% python3 -q
>>> import numpy as np
>>> np.set_printoptions(precision=2, suppress=True, linewidth=160)
>>> rd = lambda a: np.round(a, 2) + 0
>>> other = np.array([[-2, 0, 0, 1, 2],
...     [-2, -1, -2, 1, 2],
...     [1, 1, -1, 0, 2],
...     [-1, 0, 2, -1, 1],
...     [1, 0, 1, 0, 1]])
>>> E = np.tril(other)
>>> print(E)
[[-2  0  0  0  0]
 [-2 -1  0  0  0]
 [ 1  1 -1  0  0]
 [-1  0  2 -1  0]
 [ 1  0  1  0  1]]
>>> rng = np.random.default_rng(358762)
>>> labels = rng.permutation(5)
>>> print(labels)
[0 2 3 1 4]
>>> other = E[labels][:, labels]
>>> print(np.trace(other))
-4
>>> print(rd(np.sort(np.abs(np.linalg.eigvals(other)))))
[1. 1. 1. 1. 2.]
>>> print(np.diag(other))
[-2 -1 -1 -1  1]
>>> print(other)
[[-2  0  0  0  0]
 [ 1 -1  0  1  0]
 [-1  2 -1  0  0]
 [-2  0  0 -1  0]
 [ 1  1  0  0  1]]
>>> print(np.allclose(other, E))
False
>>> print(rd(np.linalg.det(other)), rd(np.linalg.det(E[labels])))
2.0 2.0
>>> labels = rng.permutation(5)
>>> other = E[:, labels] * rng.choice([-1, 1], 5)
>>> print(other)
[[ 0  0  0  2  0]
 [ 0  0 -1  2  0]
 [ 1  0  1 -1  0]
 [-2  0  0  1 -1]
 [-1  1  0 -1  0]]
>>> Uu, _, Vh = np.linalg.svd(E.T @ other)
>>> print(rd(Uu @ Vh))
[[ 0.  0.  0. -1.  0.]
 [ 0.  0.  1.  0.  0.]
 [-1.  0.  0.  0.  0.]
 [ 0.  0.  0.  0.  1.]
 [ 0.  1.  0.  0.  0.]]
>>> print(labels)
[2 4 1 0 3]
>>> print(rd(np.linalg.lstsq(E, other)[0]))
[[ 0.  0.  0. -1.  0.]
 [ 0.  0.  1.  0.  0.]
 [-1.  0.  0.  0.  0.]
 [ 0.  0.  0.  0.  1.]
 [ 0.  1.  0.  0.  0.]]
>>> x = np.array([1, -2, 5, -1, 5])
>>> target = other @ x
>>> print(target)
[-2 -7  7 -8 -2]
>>> print(rd(np.linalg.solve(other, target)))
[ 1. -2.  5. -1.  5.]
>>> other = np.array([[1, 1], [2, -2]])
>>> W2 = np.kron(other, E)
>>> print(W2.shape)
(10, 10)
>>> other = np.array([[2, 0], [2, 1]])
>>> J = np.triu(other)
>>> print(J)
[[2 0]
 [0 1]]
>>> print(np.trace(J))
3
>>> print((J + J.T) / 2)
[[2. 0.]
 [0. 1.]]
>>> print(np.allclose(J @ J.T, J.T @ J))
True
>>> print(J @ J)
[[4 0]
 [0 1]]
>>> other = J / np.linalg.norm(J, axis=1, keepdims=True)
>>> C2 = other @ other.T
>>> print((C2 - 2 * np.eye(2)).round(6).argmax(axis=1))
[1 0]
>>> print((np.abs(C2) > 0.9).astype(int))
[[1 0]
 [0 1]]
>>> mat = np.load("a.npy")
>>> print(mat)
[[-3.92 -4.4   0.  ]
 [ 0.03  0.53  0.  ]
 [-3.61 -4.01  0.  ]
 [-0.99 -0.74  0.  ]
 [-4.32 -4.89  0.  ]
 [-7.48 -8.85  0.  ]
 [-3.51 -3.89  0.  ]
 [-1.47 -1.34  0.  ]
 [-5.48 -6.35  0.  ]
 [-0.6  -0.24  0.  ]
 [ 4.03  5.54  0.  ]
 [-3.35 -3.68  0.  ]
 [-3.57 -3.96  0.  ]
 [-1.13 -0.91  0.  ]
 [-3.2  -3.5   0.  ]
 [ 3.63  5.04  0.  ]
 [-4.92 -5.65  0.  ]
 [ 2.13  3.17  0.  ]
 [-3.89 -4.37  0.  ]
 [ 4.48  6.1   0.  ]
 [-1.13 -0.91  0.  ]
 [ 6.75  8.93  0.  ]
 [-3.36 -3.7   0.  ]
 [ 2.09  3.12  0.  ]
 [-2.79 -2.99  0.  ]
 [-1.7  -1.62  0.  ]]
>>> # rows and columns are dependent
>>> x = np.array([-4, 5, -1])
>>> a = np.maximum(mat @ x, 0)
>>> print(rd(np.maximum(mat @ (3 * x), 0)))
[ 0.    7.59  0.    0.78  0.    0.    0.    0.    0.    3.6  34.74  0.    0.    0.    0.   32.04  0.   21.99  0.   37.74  0.   52.95  0.   21.72  0.    0.  ]
>>> print(rd(a))
[ 0.    2.53  0.    0.26  0.    0.    0.    0.    0.    1.2  11.58  0.    0.    0.    0.   10.68  0.    7.33  0.   12.58  0.   17.65  0.    7.24  0.    0.  ]
>>> print(mat * (a > 1e-9)[:, None])
[[-0.   -0.    0.  ]
 [ 0.03  0.53  0.  ]
 [-0.   -0.    0.  ]
 [-0.99 -0.74  0.  ]
 [-0.   -0.    0.  ]
 [-0.   -0.    0.  ]
 [-0.   -0.    0.  ]
 [-0.   -0.    0.  ]
 [-0.   -0.    0.  ]
 [-0.6  -0.24  0.  ]
 [ 4.03  5.54  0.  ]
 [-0.   -0.    0.  ]
 [-0.   -0.    0.  ]
 [-0.   -0.    0.  ]
 [-0.   -0.    0.  ]
 [ 3.63  5.04  0.  ]
 [-0.   -0.    0.  ]
 [ 2.13  3.17  0.  ]
 [-0.   -0.    0.  ]
 [ 4.48  6.1   0.  ]
 [-0.   -0.    0.  ]
 [ 6.75  8.93  0.  ]
 [-0.   -0.    0.  ]
 [ 2.09  3.12  0.  ]
 [-0.   -0.    0.  ]
 [-0.   -0.    0.  ]]
